$ ipython --no-banner

In [1]: import numpy as np

In [2]: np.set_printoptions(suppress=True, linewidth=200)

In [3]: M = np.array([[2, 3, 1, 2, 3, 2, 0, 1],
   ...:     [3, 0, 3, 2, 2, 3, 3, 2],
   ...:     [3, 3, 0, 0, 2, 1, 3, 1],
   ...:     [0, 0, 2, 0, 0, 0, 2, 2],
   ...:     [3, 0, 0, 2, 1, 1, 2, 1]])

In [4]: M[-1] = M[0] + 3 * M[1]

In [5]: M
Out[5]: 
array([[ 2,  3,  1,  2,  3,  2,  0,  1],
       [ 3,  0,  3,  2,  2,  3,  3,  2],
       [ 3,  3,  0,  0,  2,  1,  3,  1],
       [ 0,  0,  2,  0,  0,  0,  2,  2],
       [11,  3, 10,  8,  9, 11,  9,  7]])

In [6]: Uu, sigma, vt = np.linalg.svd(M)

In [7]: vecs = vt[:(sigma > 1e-8).sum()]

In [8]: rng = np.random.default_rng(35421)

In [9]: vec = M[0] + 4 * M[1] + rng.integers(2) * np.eye(8)[4]

In [10]: vec
Out[10]: array([14.,  3., 13., 10., 12., 14., 12.,  9.])

In [11]: np.allclose(vecs.T @ vecs @ vec, vec)
Out[11]: False

In [12]: rk = np.linalg.matrix_rank(M)

In [13]: rk
Out[13]: np.int64(4)

In [14]: N = np.linalg.svd(M)[2][rk:].T

In [15]: print(np.linalg.matrix_rank(M.T @ M), np.linalg.matrix_rank(M @ M.T))
4 4

In [16]: Y = M[0, 0] * M[1:] - np.outer(M[1:, 0], M[0])

In [17]: Y
Out[17]: 
array([[  0,  -9,   3,  -2,  -5,   0,   6,   1],
       [  0,  -3,  -3,  -6,  -5,  -4,   6,  -1],
       [  0,   0,   4,   0,   0,   0,   4,   4],
       [  0, -27,   9,  -6, -15,   0,  18,   3]])

In [18]: np.linalg.matrix_rank(Y), np.linalg.matrix_rank(M)
Out[18]: (np.int64(3), np.int64(4))

In [19]: np.flatnonzero(~Y.round(6).any(axis=1))
Out[19]: array([], dtype=int64)

In [20]: np.abs(np.diag(np.linalg.qr(M)[1])) > 1e-9
Out[20]: array([ True,  True,  True,  True, False])

In [21]: print(np.linalg.lstsq(M[:-1].T, M[-1])[2])
4

In [22]: X = np.loadtxt("block4.csv", delimiter=",")

In [23]: X.round(2)
Out[23]: 
array([[0.08, 0.08, 0.12, 0.  , 0.12, 0.04, 0.08, 0.08, 0.08, 0.12, 0.12, 0.04, 0.08],
       [0.03, 0.1 , 0.1 , 0.1 , 0.1 , 0.1 , 0.03, 0.03, 0.1 , 0.07, 0.1 , 0.1 , 0.03],
       [0.04, 0.13, 0.09, 0.09, 0.09, 0.04, 0.09, 0.13, 0.  , 0.09, 0.04, 0.09, 0.09],
       [0.12, 0.08, 0.  , 0.12, 0.08, 0.04, 0.08, 0.04, 0.12, 0.12, 0.12, 0.08, 0.04],
       [0.1 , 0.14, 0.1 , 0.1 , 0.19, 0.1 , 0.05, 0.  , 0.05, 0.05, 0.05, 0.05, 0.05],
       [0.12, 0.08, 0.04, 0.04, 0.12, 0.04, 0.12, 0.08, 0.04, 0.  , 0.04, 0.12, 0.12],
       [0.12, 0.08, 0.12, 0.04, 0.  , 0.08, 0.16, 0.04, 0.12, 0.12, 0.  , 0.04, 0.08],
       [0.1 , 0.15, 0.  , 0.05, 0.15, 0.1 , 0.05, 0.1 , 0.1 , 0.  , 0.  , 0.15, 0.05],
       [0.05, 0.05, 0.15, 0.15, 0.1 , 0.05, 0.15, 0.  , 0.1 , 0.05, 0.15, 0.  , 0.  ],
       [0.13, 0.04, 0.04, 0.13, 0.13, 0.  , 0.09, 0.09, 0.09, 0.13, 0.09, 0.04, 0.  ],
       [0.11, 0.11, 0.07, 0.07, 0.07, 0.07, 0.  , 0.07, 0.07, 0.11, 0.11, 0.11, 0.04],
       [0.11, 0.11, 0.07, 0.07, 0.11, 0.11, 0.07, 0.  , 0.11, 0.04, 0.07, 0.14, 0.  ],
       [0.1 , 0.  , 0.  , 0.1 , 0.14, 0.1 , 0.05, 0.14, 0.14, 0.14, 0.05, 0.  , 0.05]])

In [24]: # rows sum to 1

In [25]: X @ np.ones(13)
Out[25]: array([1., 1., 1., 1., 1., 1., 1., 1., 1., 1., 1., 1., 1.])

In [26]: np.round(np.sort(np.abs(np.linalg.eigvals(X)))[::-1], 2)
Out[26]: array([1.  , 0.17, 0.17, 0.15, 0.15, 0.14, 0.11, 0.1 , 0.1 , 0.1 , 0.1 , 0.05, 0.04])

In [27]: p = np.eye(13)[6]

In [28]: for _ in range(4):
    ...:     p = p @ X
    ...:     print(p.round(2))
    ...: 
[0.12 0.08 0.12 0.04 0.   0.08 0.16 0.04 0.12 0.12 0.   0.04 0.08]
[0.09 0.08 0.08 0.08 0.09 0.06 0.1  0.07 0.09 0.09 0.07 0.06 0.05]
[0.09 0.09 0.07 0.08 0.11 0.06 0.08 0.06 0.08 0.08 0.07 0.07 0.05]
[0.09 0.09 0.07 0.08 0.11 0.07 0.08 0.06 0.08 0.08 0.07 0.07 0.05]

In [29]: round(float(np.trace(X)), 2)
Out[29]: 1.4

In [30]: Q, vecs = np.linalg.qr(X[:, :4])[0], np.linalg.qr(X[:, 4:])[0]

In [31]: sigma = np.linalg.svd(Q.T @ vecs, compute_uv=False)

In [32]: print((sigma > 0.9).sum())
2

In [33]: print(np.round(np.degrees(np.arccos(sigma.clip(0, 1))), 2))
[ 5.76 18.29 32.17 49.36]

In [34]: E = np.loadtxt("run14.csv", delimiter=",")

In [35]: E
Out[35]: 
array([[ 2., -1.,  0.,  0.,  0.,  0.,  0.,  0.,  0.,  0.,  0.,  0.,  0.,  0.],
       [ 1., -1.,  0., -2.,  0.,  0.,  0.,  0.,  0.,  0.,  0.,  0.,  0.,  0.],
       [ 0.,  0., -2.,  0., -2., -2.,  0.,  0.,  0.,  0.,  0.,  1.,  0., -2.],
       [ 0.,  0.,  0., -2.,  0.,  0.,  0.,  0.,  0.,  0.,  0.,  0.,  0.,  0.],
       [ 0.,  0., -1.,  0., -2.,  1.,  0.,  0.,  0.,  0.,  0.,  2.,  0.,  0.],
       [ 0.,  0., -1.,  0., -2., -2.,  0.,  0.,  0.,  0.,  0., -2.,  0.,  2.],
       [ 0.,  0.,  0.,  0.,  0.,  0., -2.,  1., -2., -1.,  0.,  0.,  0.,  0.],
       [ 0.,  0.,  0.,  0.,  0.,  0.,  0., -2.,  0., -1., -2.,  0.,  1.,  0.],
       [ 0.,  0.,  0.,  0.,  0.,  0., -2.,  1.,  0., -1.,  0.,  0., -2.,  0.],
       [ 0.,  0.,  0.,  0.,  0.,  0.,  0.,  2.,  2., -1.,  1.,  0., -2.,  0.],
       [ 0.,  0.,  0.,  0.,  0.,  0.,  1.,  1., -2.,  2.,  0.,  0., -1.,  0.],
       [ 0.,  0.,  1.,  0.,  0.,  1.,  0.,  0.,  0.,  0.,  0., -1.,  0.,  0.],
       [ 0.,  0.,  0.,  0.,  0.,  0., -2., -2., -2.,  1.,  2.,  0.,  2.,  0.],
       [ 0.,  0.,  2.,  0.,  1., -1.,  0.,  0.,  0.,  0.,  0.,  1.,  0.,  2.]])

In [36]: # 3 blocks once reordered

In [37]: Y = np.linalg.inv(E)

In [38]: print(round(np.linalg.det(E) * np.linalg.det(Y), 2))
1.0

In [39]: np.round(np.linalg.slogdet(E)[0], 2)
Out[39]: np.float64(1.0)

In [40]: print(round(np.linalg.norm(E, 1), 2), round(np.linalg.norm(E, np.inf), 2))
9.0 11.0

In [41]: np.round(np.linalg.norm(E, axis=0), 2)
Out[41]: array([2.24, 1.41, 3.32, 2.83, 3.61, 3.32, 3.61, 3.87, 4.  , 3.  , 3.  , 3.32, 3.74, 3.46])

In [42]: E[8] @ E[13]
Out[42]: np.float64(0.0)

In [43]: round(float(np.linalg.norm(E[8], 1)), 2), np.round(np.linalg.norm(E[8], np.inf), 2)
Out[43]: (6.0, np.float64(2.0))

In [44]: print(round(np.linalg.norm(E, 2), 2))
5.74

In [45]: print(np.linalg.norm(E, axis=1).argmax())
12

In [46]: np.round(np.linalg.norm(E) ** 2 / np.linalg.norm(E, 2) ** 2, 2)
Out[46]: np.float64(4.53)

In [47]: round(np.linalg.norm(E[8] - E[13]), 2)
Out[47]: np.float64(4.58)

In [48]: f = np.array([1, 2, 0])

In [49]: np.cross(E[11, :3], E[12, :3])
Out[49]: array([0., 0., 0.])

In [50]: np.allclose(E, E.T)
Out[50]: False

In [51]: print(round(np.linalg.det(E), 2))
20664.0

In [52]: A = np.array([[1, 2, -3, -3, 1, 2],
    ...:     [3, 3, 0, -1, 0, 1],
    ...:     [3, 3, 0, -1, 0, 1],
    ...:     [1, 0, 3, 2, -1, 3],
    ...:     [3, 3, -3, 0, -1, 3]])

In [53]: print(A)
[[ 1  2 -3 -3  1  2]
 [ 3  3  0 -1  0  1]
 [ 3  3  0 -1  0  1]
 [ 1  0  3  2 -1  3]
 [ 3  3 -3  0 -1  3]]

In [54]: # rank 4

In [55]: Uu, sigma, vt = np.linalg.svd(A)

In [56]: vecs = vt[:(sigma > 1e-8).sum()]

In [57]: vec = A[4] + 5 * A[3] + rng.integers(2) * np.eye(6)[0]

In [58]: print(vec)
[ 9.  3. 12. 10. -6. 18.]

In [59]: np.linalg.matrix_rank(np.vstack([A, vec]))
Out[59]: np.int64(5)

In [60]: round(np.linalg.norm(vec - vecs.T @ vecs @ vec), 2)
Out[60]: np.float64(0.67)

In [61]: np.round(np.diag(vecs.T @ vecs), 2)
Out[61]: array([0.54, 0.48, 0.98, 0.74, 0.25, 1.  ])
